% python3 -q
>>> import numpy as np
>>> from numpy import linalg as LA
>>> np.set_printoptions(suppress=True, linewidth=100)
>>> tidy = lambda a: np.round(a, 2) + 0
>>> m1 = np.load("m.npy")
>>> print(m1)
[[4 9 6 9]
 [8 8 0 1]
 [4 1 4 1]
 [2 4 1 6]]
>>> r0 = np.array([1, 2, 1, 0])
>>> other = m1 + np.outer(r0, np.eye(4)[2])
>>> print(LA.matrix_rank(other - m1))
1
>>> print(LA.matrix_rank(LA.inv(other) - LA.inv(m1), tol=1e-8))
1
>>> print(tidy(LA.det(other) / LA.det(m1)), tidy(1 + LA.solve(m1, r0)[2]))
1.11 1.11
>>> print(other)
[[4. 9. 7. 9.]
 [8. 8. 2. 1.]
 [4. 1. 5. 1.]
 [2. 4. 1. 6.]]
>>> other = m1[0, 0] * m1[1:] - np.outer(m1[1:, 0], m1[0])
>>> print(other)
[[  0 -40 -48 -68]
 [  0 -32  -8 -32]
 [  0  -2  -8   6]]
>>> print(m1[:, 0] / m1[0, 0])
[1.  2.  1.  0.5]
>>> print(np.allclose(m1 @ m1.T, m1.T @ m1))
False
>>> print(LA.matrix_power(m1, 2))
[[130 150  57 105]
 [ 98 140  49  86]
 [ 42  52  41  47]
 [ 56  75  22  59]]
>>> print(tidy(np.sort(np.abs(LA.eigvals(m1)))))
[ 3.76  3.89  3.89 18.09]
>>> print(tidy(LA.det(m1)))
-1028.0
>>> print(m1 @ m1)
[[130 150  57 105]
 [ 98 140  49  86]
 [ 42  52  41  47]
 [ 56  75  22  59]]
>>> other = LA.inv(m1)
>>> print(tidy(LA.slogdet(m1)[0]))
-1.0
>>> print(tidy(LA.det(m1) * LA.det(other)))
1.0
>>> print(np.allclose(other, m1.T))
False
>>> print(tidy(LA.inv(other)))
[[4. 9. 6. 9.]
 [8. 8. 0. 1.]
 [4. 1. 4. 1.]
 [2. 4. 1. 6.]]
>>> print(tidy(other))
[[-0.16  0.06  0.2   0.2 ]
 [ 0.18  0.07 -0.2  -0.24]
 [ 0.14 -0.06  0.09 -0.22]
 [-0.09 -0.06  0.05  0.3 ]]
>>> print(tidy(LA.eigvals(m1).sum().real))
22.0
>>> print(np.einsum("ii->", m1))
22
>>> print(tidy(LA.det(m1[::-1])))
-1028.0
>>> print(np.kron(np.eye(2, dtype=int), m1))
[[4 9 6 9 0 0 0 0]
 [8 8 0 1 0 0 0 0]
 [4 1 4 1 0 0 0 0]
 [2 4 1 6 0 0 0 0]
 [0 0 0 0 4 9 6 9]
 [0 0 0 0 8 8 0 1]
 [0 0 0 0 4 1 4 1]
 [0 0 0 0 2 4 1 6]]
>>> print(tidy(LA.det(m1.T)))
-1028.0
>>> arr = np.loadtxt("w.csv", delimiter=",")
>>> print(arr)
[[ 54.  -6.   4.  31.]
 [ -6.   8.   0. -16.]
 [  4.   0.  44.  -9.]
 [ 31. -16.  -9.  43.]]
>>> Lm = LA.cholesky(arr)
>>> print(tidy(Lm))
[[ 7.35  0.    0.    0.  ]
 [-0.82  2.71  0.    0.  ]
 [ 0.54  0.16  6.61  0.  ]
 [ 4.22 -4.64 -1.59  1.08]]
>>> print(tidy(np.diag(Lm) ** 2))
[54.    7.33 43.68  1.17]
>>> print(tidy(np.prod(np.diag(Lm)) ** 2), tidy(LA.det(arr)))
20164.0 20164.0
>>> X = np.array([[11, 0, 2, 1], [0, 10, 1, 0], [2, 2, 21, 0], [2, 2, 1, 30]])
>>> print(tidy(LA.eigvals(X).sum().real))
72.0
>>> print(np.einsum("ii->", X))
72
>>> print(np.kron(np.eye(2, dtype=int), X))
[[11  0  2  1  0  0  0  0]
 [ 0 10  1  0  0  0  0  0]
 [ 2  2 21  0  0  0  0  0]
 [ 2  2  1 30  0  0  0  0]
 [ 0  0  0  0 11  0  2  1]
 [ 0  0  0  0  0 10  1  0]
 [ 0  0  0  0  2  2 21  0]
 [ 0  0  0  0  2  2  1 30]]
>>> print(np.einsum("ij,ji->", X, X))
1578
>>> print(tidy(LA.det(X[::-1])))
67040.0
>>> print(tidy(LA.eigvals(X)))
[30.12 21.52 10.63  9.73]
>>> x = np.array([3, 4, 3, 1])
>>> a = np.maximum(X @ x, 0)
>>> print(np.maximum(X @ x, 0) - np.maximum(-X @ x, 0))
[40 43 77 47]
>>> print(np.tanh(X @ x))
[1. 1. 1. 1.]
>>> print(X * (a > 1e-9)[:, None])
[[11  0  2  1]
 [ 0 10  1  0]
 [ 2  2 21  0]
 [ 2  2  1 30]]
>>> print(np.flatnonzero(a > 1e-9))
[0 1 2 3]
>>> w, evecs = LA.eig(X)
>>> print(tidy(np.sort(LA.eigvals(LA.inv(X)))))
[0.03 0.05 0.09 0.1 ]
>>> print(tidy(np.prod(w)))
67040.0
>>> print(tidy(w))
[30.12 21.52 10.63  9.73]
>>> print(tidy(np.sort(LA.eigvals(X @ X))))
[ 94.62 113.06 463.1  907.22]
